% ipython --no-banner

In [1]: import numpy as np

In [2]: import numpy.linalg as la

In [3]: np.set_printoptions(precision=2, suppress=True, linewidth=160)

In [4]: tidy = lambda a: np.round(a, 2) + 0

In [5]: arr = np.load("a.npy")

In [6]: arr
Out[6]: 
array([[  0.17,  -1.03,   5.14, -10.52],
       [  6.88,   9.16,  -4.73,   4.39],
       [-11.36,   8.01,  -8.3 ,  -0.11],
       [ -4.31,  -1.35, -11.27,   1.91],
       [ -1.11,   1.05,   3.09,   1.7 ]])

In [7]: Y = arr / np.sqrt((arr ** 2).mean(axis=1, keepdims=True))

In [8]: tidy(la.norm(Y, axis=1))
Out[8]: array([2., 2., 2., 2., 2.])

In [9]: la.matrix_rank(Y) == la.matrix_rank(arr)
Out[9]: np.True_

In [10]: tidy(Y[3])
Out[10]: array([-0.7 , -0.22, -1.83,  0.31])

In [11]: x0 = np.array([-4, -1, 4, -2])

In [12]: target = arr @ x0

In [13]: print(tidy(la.pinv(arr) @ arr))
[[1. 0. 0. 0.]
 [0. 1. 0. 0.]
 [0. 0. 1. 0.]
 [0. 0. 0. 1.]]

In [14]: try:
    ...:     la.solve(arr, target)
    ...: except la.LinAlgError as e:
    ...:     print(e)
    ...: 
Last 2 dimensions of the array must be square

In [15]: tidy(la.solve(arr.T @ arr, arr.T @ target))
Out[15]: array([-4., -1.,  4., -2.])

In [16]: print(tidy(la.lstsq(arr, target)[0]))
[-4. -1.  4. -2.]

In [17]: tidy(target)
Out[17]: array([ 41.95, -64.38,   4.45, -30.31,  12.35])

In [18]: rng = np.random.default_rng(78)

In [19]: target = target + 0.02 * rng.normal(size=5)

In [20]: tidy(target)
Out[20]: array([ 41.94, -64.37,   4.44, -30.33,  12.36])

In [21]: beta, *_ = la.lstsq(arr, target)

In [22]: tidy(beta)
Out[22]: array([-4., -1.,  4., -2.])

In [23]: tidy(arr.T @ (target - arr @ beta))
Out[23]: array([0., 0., 0., 0.])

In [24]: tidy(la.norm(target - arr @ beta))
Out[24]: np.float64(0.0)

In [25]: f = np.array([9, 6, 6])

In [26]: tidy(np.convolve(arr[2], f))
Out[26]: array([-102.24,    3.93,  -94.8 ,   -2.73,  -50.46,   -0.66])

In [27]: tidy(np.cross(arr[2, :3], arr[1, :3]))
Out[27]: array([  38.14, -110.84, -159.17])

In [28]: tidy(np.polyval(f, arr[2]))
Out[28]: array([1099.29,  631.5 ,  576.21,    5.45])

In [29]: F = np.load("data.npy")

In [30]: F
Out[30]: 
array([[-24.57,   7.44,   7.96],
       [-23.52,   7.93,   7.91],
       [-23.53,   6.62,   7.76],
       [-21.79,   8.21,   7.8 ],
       [ 15.93,  -6.13,   7.44],
       [ 15.76,  -5.27,   6.71],
       [ 16.36,  -6.12,   5.44],
       [ 18.25,  -4.71,   6.75],
       [ 16.69,  -5.61,   6.76],
       [ 15.94,  -6.05,   6.06],
       [ 16.55,  -5.76,   4.63],
       [-24.51,   7.23,   8.36],
       [-24.61,   7.73,   6.75],
       [ 15.39,  -4.42,   5.79],
       [ 15.99,  -6.33,   5.07],
       [ 15.28,  -4.61,   6.59],
       [-23.06,   8.48,   7.61],
       [ 16.93,  -6.23,   3.23],
       [-23.77,   8.57,   8.57],
       [ 14.37,  -5.55,   4.61],
       [ 15.58,  -6.1 ,   7.35]])

In [31]: Y = np.c_[F[:, :2] @ np.array([[2, 0], [1, 2]]), np.array([-2, -5, 1, 4, -1, 1, 1, 2, 4, -5, -3, 2, 2, -4, 0, 2, 0, 2, -5, 4, 0])]

In [32]: tidy(Y)
Out[32]: 
array([[-41.7 ,  14.88,  -2.  ],
       [-39.11,  15.86,  -5.  ],
       [-40.44,  13.24,   1.  ],
       [-35.37,  16.42,   4.  ],
       [ 25.73, -12.26,  -1.  ],
       [ 26.25, -10.54,   1.  ],
       [ 26.6 , -12.24,   1.  ],
       [ 31.79,  -9.42,   2.  ],
       [ 27.77, -11.22,   4.  ],
       [ 25.83, -12.1 ,  -5.  ],
       [ 27.34, -11.52,  -3.  ],
       [-41.79,  14.46,   2.  ],
       [-41.49,  15.46,   2.  ],
       [ 26.36,  -8.84,  -4.  ],
       [ 25.65, -12.66,   0.  ],
       [ 25.95,  -9.22,   2.  ],
       [-37.64,  16.96,   0.  ],
       [ 27.63, -12.46,   2.  ],
       [-38.97,  17.14,  -5.  ],
       [ 23.19, -11.1 ,   4.  ],
       [ 25.06, -12.2 ,   0.  ]])

In [33]: print(la.matrix_rank(Y))
3

In [34]: tidy(la.norm(la.qr(F)[0].T @ Y, axis=0) ** 2 / ((Y ** 2).sum(axis=0) + 1e-12))
Out[34]: array([1.  , 1.  , 0.01])
